% python3 -q
>>> import numpy as np
>>> import numpy.linalg as la
>>> np.set_printoptions(precision=1, suppress=True, linewidth=100, floatmode="fixed")
>>> def rd(a):
...     return np.round(a, 1) + 0
... 
>>> J = np.loadtxt("block13.csv", delimiter=",")
>>> J
array([[3.0, 1.0, 0.0, 3.0, 2.0, 4.0, 2.0, 5.0, 2.0, 3.0, 1.0, 2.0, 3.0, 1.0],
       [0.0, 4.0, 0.0, 4.0, 1.0, 2.0, 4.0, 4.0, 5.0, 4.0, 2.0, 1.0, 1.0, 0.0],
       [0.0, 3.0, 5.0, 4.0, 3.0, 5.0, 5.0, 0.0, 5.0, 3.0, 3.0, 5.0, 4.0, 3.0],
       [3.0, 2.0, 2.0, 4.0, 1.0, 4.0, 1.0, 1.0, 2.0, 4.0, 2.0, 4.0, 1.0, 2.0],
       [2.0, 1.0, 4.0, 3.0, 4.0, 5.0, 3.0, 0.0, 0.0, 3.0, 2.0, 5.0, 5.0, 4.0],
       [5.0, 0.0, 5.0, 0.0, 2.0, 5.0, 3.0, 4.0, 4.0, 4.0, 1.0, 0.0, 4.0, 5.0],
       [5.0, 5.0, 1.0, 1.0, 5.0, 0.0, 0.0, 1.0, 2.0, 5.0, 3.0, 3.0, 4.0, 3.0],
       [0.0, 0.0, 1.0, 3.0, 0.0, 3.0, 0.0, 2.0, 0.0, 3.0, 4.0, 3.0, 0.0, 3.0],
       [3.0, 1.0, 0.0, 3.0, 2.0, 4.0, 2.0, 5.0, 2.0, 3.0, 1.0, 2.0, 3.0, 1.0]])
>>> rd(np.trace(la.pinv(J) @ J))
np.float64(8.0)
>>> try:
...     la.inv(J)
... except la.LinAlgError as e:
...     print(repr(e))
... 
LinAlgError('Last 2 dimensions of the array must be square')
>>> rd(J @ la.pinv(J) @ J)
array([[3.0, 1.0, 0.0, 3.0, 2.0, 4.0, 2.0, 5.0, 2.0, 3.0, 1.0, 2.0, 3.0, 1.0],
       [0.0, 4.0, 0.0, 4.0, 1.0, 2.0, 4.0, 4.0, 5.0, 4.0, 2.0, 1.0, 1.0, 0.0],
       [0.0, 3.0, 5.0, 4.0, 3.0, 5.0, 5.0, 0.0, 5.0, 3.0, 3.0, 5.0, 4.0, 3.0],
       [3.0, 2.0, 2.0, 4.0, 1.0, 4.0, 1.0, 1.0, 2.0, 4.0, 2.0, 4.0, 1.0, 2.0],
       [2.0, 1.0, 4.0, 3.0, 4.0, 5.0, 3.0, 0.0, 0.0, 3.0, 2.0, 5.0, 5.0, 4.0],
       [5.0, 0.0, 5.0, 0.0, 2.0, 5.0, 3.0, 4.0, 4.0, 4.0, 1.0, 0.0, 4.0, 5.0],
       [5.0, 5.0, 1.0, 1.0, 5.0, 0.0, 0.0, 1.0, 2.0, 5.0, 3.0, 3.0, 4.0, 3.0],
       [0.0, 0.0, 1.0, 3.0, 0.0, 3.0, 0.0, 2.0, 0.0, 3.0, 4.0, 3.0, 0.0, 3.0],
       [3.0, 1.0, 0.0, 3.0, 2.0, 4.0, 2.0, 5.0, 2.0, 3.0, 1.0, 2.0, 3.0, 1.0]])
>>> np.abs(np.diag(la.qr(J)[1])) > 1e-9
array([ True,  True,  True,  True,  True,  True,  True,  True, False])
>>> np.unique(J.round(6), axis=0).shape
(8, 14)
>>> np.allclose(J[:-1].T @ la.lstsq(J[:-1].T, J[-1])[0], J[-1])
True
>>> q, _ = la.qr(np.array([[-3.2, -0.8, 0.7, -1.4, -0.1, -1.3, 0.0, -1.5],
...     [0.2, 0.9, 0.7, 0.8, 0.0, 0.8, -0.6, 0.0],
...     [0.5, -1.2, 1.9, -1.9, -2.1, -0.2, 0.4, -1.8],
...     [-1.0, 0.3, -0.3, 1.4, 0.0, 1.0, 1.6, 0.5],
...     [-0.4, 2.5, 0.1, 0.8, 1.0, 0.5, 1.2, 0.3],
...     [0.5, 1.4, 0.9, -1.8, -1.7, 0.1, 1.1, 0.2],
...     [-0.7, 0.7, -0.7, 1.3, 1.5, -0.8, 0.4, 0.1],
...     [1.1, 0.3, 0.3, 1.3, -0.9, 1.1, 0.0, 1.0]]))
>>> evals = np.array([-1, -3, -1, -3, -2, -3, 2, -3])
>>> F = q @ np.diag(evals) @ q.T
>>> rd(F)
array([[-0.9,  0.8, -0.6, -0.2, -0.2,  0.2, -0.1,  0.0],
       [ 0.8, -1.6, -0.7, -1.3, -0.5,  0.4, -0.6,  0.7],
       [-0.6, -0.7, -0.6,  0.8,  1.0,  0.3,  0.2, -0.6],
       [-0.2, -1.3,  0.8, -1.4,  0.5, -0.1,  0.5, -0.6],
       [-0.2, -0.5,  1.0,  0.5, -2.4, -0.2,  0.3, -0.6],
       [ 0.2,  0.4,  0.3, -0.1, -0.2, -2.3, -0.5,  0.5],
       [-0.1, -0.6,  0.2,  0.5,  0.3, -0.5, -2.5, -0.6],
       [ 0.0,  0.7, -0.6, -0.6, -0.6,  0.5, -0.6, -2.2]])
>>> # equal to its transpose
>>> Uu, sig, Vh = la.svd(J)
>>> V = Vh[:(sig > 1e-8).sum()]
>>> rng = np.random.default_rng(16)
>>> x0 = J[7] + -1 * J[8] + rng.integers(2) * np.eye(14)[1]
>>> x0
array([-3.0,  0.0,  1.0,  0.0, -2.0, -1.0, -2.0, -3.0, -2.0,  0.0,  3.0,  1.0, -3.0,  2.0])
>>> rd(np.diag(V.T @ V))
array([0.7, 0.5, 0.5, 0.5, 0.4, 0.5, 0.6, 0.7, 0.8, 0.5, 0.6, 0.6, 0.5, 0.5])
>>> la.matrix_rank(np.vstack([J, x0]))
np.int64(9)
